$ ipython --no-banner

In [1]: import numpy as np

In [2]: import numpy.linalg as la

In [3]: np.set_printoptions(precision=2, suppress=True, linewidth=200, legacy="1.25")

In [4]: J = np.array([[-4, -4, -12, 0, -12, -12],
   ...:     [-8, -8, -24, 0, -24, -24],
   ...:     [7, 7, 21, 0, 21, 21]])

In [5]: rk = la.matrix_rank(J)

In [6]: rk
Out[6]: 1

In [7]: N = la.svd(J)[2][rk:].T

In [8]: la.matrix_rank(J.T @ J), la.matrix_rank(J @ J.T)
Out[8]: (1, 1)

In [9]: N.shape
Out[9]: (6, 5)

In [10]: [int(la.matrix_rank(J[:i])) for i in range(1, len(J) + 1)]
Out[10]: [1, 1, 1]

In [11]: [int(la.matrix_rank(J[:, :j + 1])) for j in range(6)]
Out[11]: [1, 1, 1, 1, 1, 1]

In [12]: W0 = np.array([[1, 0, 0, 0, 0],
    ...:     [-6, 1, 0, 0, 0],
    ...:     [-5, 7, 1, 0, 0],
    ...:     [4, -9, 9, 1, 0],
    ...:     [-2, -3, -5, 5, 1]])

In [13]: la.norm(W0, axis=1).argmax()
Out[13]: 3

In [14]: round(la.norm(W0[4], 1), 2), round(la.norm(W0[4], np.inf), 2)
Out[14]: (16.0, 5.0)

In [15]: la.norm(W0, axis=0)
Out[15]: array([ 9.06, 11.83, 10.34,  5.1 ,  1.  ])

In [16]: np.round(la.norm(W0, 1), 2), np.round(la.norm(W0, np.inf), 2)
Out[16]: (20.0, 23.0)

In [17]: def softmax(z):
    ...:     e = np.exp(z - z.max(axis=-1, keepdims=True))
    ...:     return e / e.sum(axis=-1, keepdims=True)
    ...: 

In [18]: np.round(softmax(W0[2]), 2) + 0
Out[18]: array([0., 1., 0., 0., 0.])

In [19]: np.round(softmax(10 * W0[2]), 2) + 0
Out[19]: array([0., 1., 0., 0., 0.])

In [20]: S = W0 @ W0.T / np.sqrt(5)

In [21]: softmax(S).round(6).argmax(axis=1)
Out[21]: array([3, 1, 2, 3, 4])

In [22]: np.round(softmax(S), 2) + 0
Out[22]: 
array([[0.19, 0.01, 0.01, 0.74, 0.05],
       [0.  , 0.5 , 0.5 , 0.  , 0.  ],
       [0.  , 0.  , 1.  , 0.  , 0.  ],
       [0.  , 0.  , 0.  , 1.  , 0.  ],
       [0.  , 0.  , 0.  , 0.  , 1.  ]])

In [23]: arr = np.load("mat.npy")

In [24]: arr
Out[24]: 
array([[-1.52,  0.23, -0.74],
       [-0.65,  0.29, -0.17],
       [-3.91,  0.64, -2.68],
       [-6.69, -0.16, -4.53],
       [-4.4 ,  0.49, -3.35],
       [-1.99, -0.08, -1.18],
       [ 0.57,  0.22,  0.33],
       [-3.14, -0.05, -1.94],
       [-2.42,  0.15, -1.8 ],
       [ 1.35, -0.22,  0.85],
       [-2.56,  0.25, -1.57],
       [ 2.51, -0.25,  1.38],
       [ 0.01, -0.2 , -0.06],
       [-0.16,  0.06, -0.44],
       [ 2.26, -0.15,  1.61],
       [-2.01,  0.13, -1.41],
       [-1.03,  0.36, -1.1 ],
       [-3.62,  0.17, -2.52],
       [ 1.5 ,  0.42,  1.47],
       [ 1.7 , -0.36,  1.4 ],
       [-2.04,  0.23, -1.02],
       [ 0.98,  0.41,  0.72],
       [ 2.19,  0.12,  0.66],
       [ 0.26, -0.75,  0.5 ],
       [-1.27,  0.03, -0.91],
       [-5.35,  0.15, -2.81],
       [ 3.11,  0.13,  2.01],
       [-3.4 , -0.32, -2.37],
       [ 4.02,  0.03,  3.04],
       [-2.04,  0.16, -1.2 ],
       [ 2.  , -0.22,  1.05],
       [-0.58,  0.03, -0.74],
       [-0.67,  0.14,  0.24]])

In [25]: out = arr / np.sqrt((arr ** 2).mean(axis=1, keepdims=True))

In [26]: la.norm(out, axis=1)
Out[26]: 
array([1.73, 1.73, 1.73, 1.73, 1.73, 1.73, 1.73, 1.73, 1.73, 1.73, 1.73, 1.73, 1.73, 1.73, 1.73, 1.73, 1.73, 1.73, 1.73, 1.73, 1.73, 1.73, 1.73, 1.73, 1.73, 1.73, 1.73, 1.73, 1.73, 1.73, 1.73, 1.73,
       1.73])

In [27]: la.matrix_rank(arr - arr.mean(axis=1, keepdims=True))
Out[27]: 2

In [28]: out[15]
Out[28]: array([-1.42,  0.09, -0.99])

In [29]: round(np.log10(la.cond(arr)))
Out[29]: 1

In [30]: la.matrix_rank(arr, rtol=0.1)
Out[30]: 1

In [31]: [round(float(x), 2) for x in la.svd(arr, compute_uv=False)[:3]]
Out[31]: [18.23, 1.57, 1.52]

In [32]: np.abs(la.svd(arr)[2][-1])
Out[32]: array([0.44, 0.57, 0.69])

In [33]: rng = np.random.default_rng(1474)

In [34]: th = rng.uniform(0, 2 * np.pi, 18)

In [35]: O, _ = la.qr(np.array([[0.8, -0.6], [-2.0, -1.0], [-0.6, -1.2], [0.6, 0.4]]))

In [36]: data = 20 * np.c_[np.cos(th), np.sin(th)] @ O.T

In [37]: data
Out[37]: 
array([[-13.8 ,  13.69,  -3.38,  -3.27],
       [  9.38,   9.2 ,  14.52,  -4.07],
       [-15.92,   5.05, -11.  ,  -0.12],
       [ 12.54,   4.88,  14.51,  -2.91],
       [-14.87,   0.13, -13.3 ,   1.44],
       [  1.76, -16.67,  -9.42,   5.49],
       [ 15.63,  -2.96,  12.11,  -0.56],
       [-15.63,   2.98, -12.1 ,   0.55],
       [ 12.7 , -14.9 ,   1.6 ,   3.79],
       [ -8.57,  17.03,   3.53,  -4.93],
       [ -2.32, -14.95, -11.95,   5.31],
       [  6.01, -17.31,  -6.02,   5.29],
       [-14.97,  11.69,  -5.75,  -2.48],
       [ 15.18, -11.16,   6.3 ,   2.28],
       [ 12.99,   4.11,  14.4 ,  -2.69],
       [ -7.55,  17.21,   4.57,  -5.1 ],
       [ 12.63,   4.73,  14.49,  -2.87],
       [ 15.85,  -4.35,  11.39,  -0.1 ]])

In [38]: cov = np.cov(data, rowvar=False)

In [39]: round(float(np.corrcoef(data[:, 0], data[:, 1])[0, 1]), 2)
Out[39]: -0.44

In [40]: cov
Out[40]: 
array([[161.43, -64.14, 102.96,   5.67],
       [-64.14, 133.17,  30.16, -38.86],
       [102.96,  30.16, 112.57, -20.55],
       [  5.67, -38.86, -20.55,  12.65]])

In [41]: np.argwhere(np.triu(np.abs(np.corrcoef(data.T)) > 0.8, 1))
Out[41]: array([[1, 3]])

In [42]: np.polyfit(data[:, 0], data[:, 1], 1)
Out[42]: array([-0.4 ,  0.93])

In [43]: np.round(la.eigvalsh(cov)[::-1], 2) + 0
Out[43]: array([252.81, 167.01,   0.  ,   0.  ])

In [44]: np.median(data, axis=0)
Out[44]: array([ 3.89,  3.54,  2.56, -0.34])
